$ ipython --no-banner

In [1]: import numpy as np

In [2]: np.set_printoptions(precision=2, suppress=True, linewidth=160)

In [3]: E = np.load("run8.npy")

In [4]: E
Out[4]: 
array([[2, 1, 3],
       [1, 2, 1],
       [3, 1, 2]])

In [5]: rng = np.random.default_rng(126405)

In [6]: lab = rng.permutation(3)

In [7]: lab
Out[7]: array([1, 2, 0])

In [8]: other = E[lab][:, lab]

In [9]: round(float(np.linalg.det(other)), 2), round(np.linalg.det(E[lab]), 2)
Out[9]: (-8.0, np.float64(-8.0))

In [10]: np.diag(other)
Out[10]: array([2, 2, 2])

In [11]: np.trace(other)
Out[11]: np.int64(6)

In [12]: other = np.linalg.inv(E)

In [13]: round(np.linalg.slogdet(E)[0], 2)
Out[13]: np.float64(-1.0)

In [14]: (np.abs(other) > 1e-9).astype(int)
Out[14]: 
array([[1, 1, 1],
       [1, 1, 1],
       [1, 1, 1]])

In [15]: np.round(np.linalg.det(E) * np.linalg.det(other), 2)
Out[15]: np.float64(1.0)

In [16]: np.linalg.det(E) * other
Out[16]: 
array([[ 3.,  1., -5.],
       [ 1., -5.,  1.],
       [-5.,  1.,  3.]])

In [17]: E @ other
Out[17]: 
array([[1., 0., 0.],
       [0., 1., 0.],
       [0., 0., 1.]])

In [18]: np.linalg.svd(E, compute_uv=False)
Out[18]: array([5.56, 1.44, 1.  ])

In [19]: np.unravel_index(np.abs(E).argmax(), E.shape)
Out[19]: (np.int64(0), np.int64(2))

In [20]: E - E[0]
Out[20]: 
array([[ 0,  0,  0],
       [-1,  1, -2],
       [ 1,  0, -1]])

In [21]: np.count_nonzero(E)
Out[21]: np.int64(9)

In [22]: P = np.triu(np.array([[0, 1, 2], [1, 1, 3], [2, 3, 1]]), 1) + np.eye(3)

In [23]: other = P @ E @ np.linalg.inv(P)

In [24]: np.trace(other), np.trace(E)
Out[24]: (np.float64(6.0), np.int64(6))

In [25]: np.round(np.linalg.det(other), 2)
Out[25]: np.float64(-8.0)

In [26]: np.poly(other)
Out[26]: array([ 1., -6.,  1.,  8.])

In [27]: X = np.loadtxt("data.csv", delimiter=",")

In [28]: X
Out[28]: 
array([[ 0.41,  0.33,  0.85],
       [ 0.33,  0.82, -0.47],
       [ 0.85, -0.47, -0.23]])

In [29]: other = np.array([[2, 2, 0], [1, 1, 1], [1, 0, 0]])

In [30]: np.vstack([X, other.T]).shape
Out[30]: (6, 3)

In [31]: np.linalg.matrix_rank(X @ other)
Out[31]: np.int64(3)

In [32]: np.einsum("ij->j", X)
Out[32]: array([1.59, 0.67, 0.15])

In [33]: np.einsum("ik,kj->ji", X, other)
Out[33]: 
array([[ 2.  ,  1.  ,  1.  ],
       [ 1.15,  1.47,  1.23],
       [ 0.33,  0.82, -0.47]])

In [34]: other.T @ X.T
Out[34]: 
array([[ 2.  ,  1.  ,  1.  ],
       [ 1.15,  1.47,  1.23],
       [ 0.33,  0.82, -0.47]])
